% python3 -q
>>> import numpy as np
>>> np.set_printoptions(precision=3, suppress=True, linewidth=120, legacy="1.25")
>>> tidy = lambda a: np.round(a, 3) + 0
>>> X = np.array([[-9, -9, 2], [-1, -7, -9], [0, -1, -2]])
>>> X
array([[-9, -9,  2],
       [-1, -7, -9],
       [ 0, -1, -2]])
>>> rng = np.random.default_rng(7558)
>>> z = rng.permutation(3)
>>> z
array([1, 2, 0])
>>> A2 = X[z][:, z]
>>> A2
array([[-7, -9, -1],
       [-1, -2,  0],
       [-9,  2, -9]])
>>> np.trace(A2)
-18
>>> tidy(np.linalg.det(A2)), tidy(np.linalg.det(X[z]))
(-25.0, -25.0)
>>> P = np.triu(np.array([[-7, -2, 9], [6, -3, 4], [-2, 5, 2]]), 1) + np.eye(3)
>>> A2 = P @ X @ np.linalg.inv(P)
>>> np.linalg.matrix_rank(A2)
3
>>> A2
array([[ -7., -18., 137.],
       [ -1., -13.,  44.],
       [  0.,  -1.,   2.]])
>>> np.trace(A2), np.trace(X)
(-18.0, -18)
>>> tidy(np.poly(A2))
array([ 1., 18., 77., 25.])
>>> tidy(np.linalg.det(A2))
-25.0
>>> t = np.radians(120)
>>> Rm = np.eye(3)
>>> Rm[2, 2] = Rm[1, 1] = np.cos(t)
>>> Rm[2, 1], Rm[1, 2] = -np.sin(t), np.sin(t)
>>> tidy(Rm)
array([[ 1.   ,  0.   ,  0.   ],
       [ 0.   , -0.5  ,  0.866],
       [ 0.   , -0.866, -0.5  ]])
>>> A2 = X @ Rm.T
>>> tidy(np.abs(A2 - X).max(axis=0))
array([ 0.   , 15.232, 19.562])
>>> tidy(np.linalg.svd(X, compute_uv=False)), tidy(np.linalg.svd(A2, compute_uv=False))
(array([14.388,  9.744,  0.178]), array([14.388,  9.744,  0.178]))
>>> gram = X.T @ X
>>> tidy(np.linalg.eigvalsh(gram)[::-1])
array([207.027,  94.941,   0.032])
>>> (X @ X.T).shape
(3, 3)
>>> np.diag(gram)
array([ 82, 131,  89])
>>> np.trace(gram), (X ** 2).sum()
(302, 302)
>>> tidy(np.linalg.svd(X, compute_uv=False) ** 2)
array([207.027,  94.941,   0.032])
>>> t3 = np.stack([X, 3 * X, X[::-1]])
>>> (t3 @ X.T).shape
(3, 3, 3)
>>> tidy(np.linalg.norm(t3, axis=(1, 2)))
array([17.378, 52.134, 17.378])
>>> tidy(np.linalg.det(t3))
array([ -25., -675.,   25.])
>>> np.einsum("bij,cij->bc", t3, t3)
array([[ 302,  906,  141],
       [ 906, 2718,  423],
       [ 141,  423,  302]])
>>> A2 = np.array([[3, 4], [0, 0], [4, 0], [2, 0]])
>>> cent = np.array([[-3, -3, 4], [4, 3, 3]])
>>> E = A2 @ cent
>>> E
array([[  7,   3,  24],
       [  0,   0,   0],
       [-12, -12,  16],
       [ -6,  -6,   8]])
>>> rank = np.linalg.matrix_rank(E)
>>> rank
2
>>> ns = np.linalg.svd(E)[2][rank:].T
>>> [int(np.linalg.matrix_rank(E[:i])) for i in range(1, len(E) + 1)]
[1, 1, 2, 2]
>>> np.linalg.matrix_rank(E.T @ E), np.linalg.matrix_rank(E @ E.T)
(2, 2)
>>> [int(np.linalg.matrix_rank(E[:, :j + 1])) for j in range(3)]
[1, 2, 2]
>>> tidy(ns @ ns.T)
array([[ 0.41 , -0.488, -0.059],
       [-0.488,  0.581,  0.07 ],
       [-0.059,  0.07 ,  0.008]])
>>> J = np.vander(np.arange(3) - 1, 4, increasing=True)
>>> J
array([[ 1, -1,  1, -1],
       [ 1,  0,  0,  0],
       [ 1,  1,  1,  1]])
>>> A2 = np.array([[-5, 1], [-5, 5], [2, 2], [-4, -1]])
>>> np.einsum("ik,kj->ji", J, A2)
array([[  6,  -5, -12],
       [ -1,   1,   7]])
>>> J @ A2
array([[  6,  -1],
       [ -5,   1],
       [-12,   7]])
